$ python -q
>>> import numpy as np
>>> np.set_printoptions(precision=2, suppress=True, linewidth=200)
>>> r0 = np.array([0, 0, 0])
>>> rng = np.random.default_rng(35)
>>> W0 = np.outer(rng.normal(size=25), r0) + 0.02 * rng.normal(size=(25, 3))
>>> W0.round(2) + 0
array([[-0.03,  0.04, -0.03],
       [-0.01,  0.04, -0.01],
       [ 0.  ,  0.01,  0.03],
       [-0.02,  0.03, -0.02],
       [ 0.04,  0.02,  0.01],
       [-0.01,  0.03,  0.02],
       [ 0.03, -0.03,  0.  ],
       [ 0.01,  0.01, -0.03],
       [-0.03,  0.01, -0.01],
       [ 0.  , -0.02,  0.  ],
       [-0.02, -0.02, -0.02],
       [ 0.01, -0.03, -0.04],
       [-0.02,  0.01,  0.01],
       [ 0.01,  0.02, -0.01],
       [-0.01,  0.03,  0.  ],
       [ 0.01, -0.02,  0.01],
       [-0.03, -0.01, -0.01],
       [-0.01,  0.01,  0.01],
       [ 0.02,  0.  , -0.01],
       [ 0.  , -0.01, -0.02],
       [ 0.03, -0.03,  0.01],
       [-0.01, -0.04,  0.04],
       [-0.01, -0.02,  0.04],
       [-0.01,  0.  ,  0.03],
       [-0.02, -0.02,  0.01]])
>>> out = np.c_[W0[:, :2] @ np.array([[1, -1], [0, 2]]), np.array([2, 0, -3, 2, 2, 1, 2, -3, -1, -3, 2, 3, -3, 0, 3, 2, -2, -2, -1, -1, -3, -3, -2, 0, 2])]
>>> out.round(2) + 0
array([[-0.03,  0.12,  2.  ],
       [-0.01,  0.08,  0.  ],
       [ 0.  ,  0.02, -3.  ],
       [-0.02,  0.08,  2.  ],
       [ 0.04,  0.01,  2.  ],
       [-0.01,  0.07,  1.  ],
       [ 0.03, -0.08,  2.  ],
       [ 0.01,  0.02, -3.  ],
       [-0.03,  0.05, -1.  ],
       [ 0.  , -0.05, -3.  ],
       [-0.02, -0.03,  2.  ],
       [ 0.01, -0.07,  3.  ],
       [-0.02,  0.03, -3.  ],
       [ 0.01,  0.02,  0.  ],
       [-0.01,  0.07,  3.  ],
       [ 0.01, -0.04,  2.  ],
       [-0.03,  0.01, -2.  ],
       [-0.01,  0.03, -2.  ],
       [ 0.02, -0.02, -1.  ],
       [ 0.  , -0.02, -1.  ],
       [ 0.03, -0.08, -3.  ],
       [-0.01, -0.06, -3.  ],
       [-0.01, -0.04, -2.  ],
       [-0.01,  0.01,  0.  ],
       [-0.02, -0.02,  2.  ]])
>>> np.round(np.linalg.norm(out - W0 @ np.linalg.lstsq(W0, out)[0], axis=0), 2) + 0
array([0.  , 0.  , 9.85])
>>> np.linalg.matrix_rank(out)
np.int64(3)
>>> mat = np.loadtxt("run2.csv", delimiter=",")
>>> mat
array([[-0.82, -0.71,  0.18],
       [ 0.62,  1.71, -0.1 ],
       [-0.39,  0.13,  0.1 ],
       [-0.15, -0.55,  0.02]])
>>> r0 = np.array([-2, -2])
>>> np.round(np.cross(mat[1, :3], mat[3, :3]), 2) + 0
array([-0.02,  0.  , -0.08])
>>> np.correlate(mat[1], mat[3], "full")
array([ 0.01, -0.31, -1.04, -0.2 ,  0.01])
>>> U, sig, Vh = np.linalg.svd(mat)
>>> vecs = Vh[:(sig > 1e-8).sum()]
>>> x0 = mat[0] + 5 * mat[3] + rng.integers(2) * np.eye(3)[0]
>>> x0
array([-0.57, -3.46,  0.28])
>>> vecs.T @ vecs
array([[ 0.94,  0.01, -0.23],
       [ 0.01,  1.  ,  0.03],
       [-0.23,  0.03,  0.06]])
>>> round(np.linalg.norm(x0 - vecs.T @ vecs @ x0), 2)
np.float64(0.24)
>>> np.allclose(vecs.T @ vecs @ x0, x0)
False
>>> np.linalg.cond(mat) > 100
np.True_
>>> round(np.linalg.norm(mat, 2) / np.linalg.norm(mat), 2)
np.float64(0.96)
>>> np.argsort(-np.linalg.norm(mat, axis=0).round(6), kind="stable")[:3]
array([1, 0, 2])
>>> U, sig, Vh = np.linalg.svd(mat)
>>> sig.round(2) + 0
array([2.15, 0.65, 0.  ])
>>> out = U[:, :2] @ np.diag(sig[:2]) @ Vh[:2]
>>> np.linalg.matrix_rank(mat, rtol=0.05)
np.int64(2)
>>> np.linalg.matrix_rank(out)
np.int64(2)
>>> x0 = np.array([2, 2, 3])
>>> mat @ x0
array([-2.52,  4.36, -0.22, -1.34])
>>> mat @ np.ones(3)
array([-1.35,  2.23, -0.16, -0.68])
>>> (mat * x0).sum(axis=1)
array([-2.52,  4.36, -0.22, -1.34])
>>> np.linalg.norm(mat @ x0) <= np.linalg.norm(mat, 2) * np.linalg.norm(x0) + 1e-9
np.True_
>>> np.einsum("ij,j->i", mat, x0)
array([-2.52,  4.36, -0.22, -1.34])
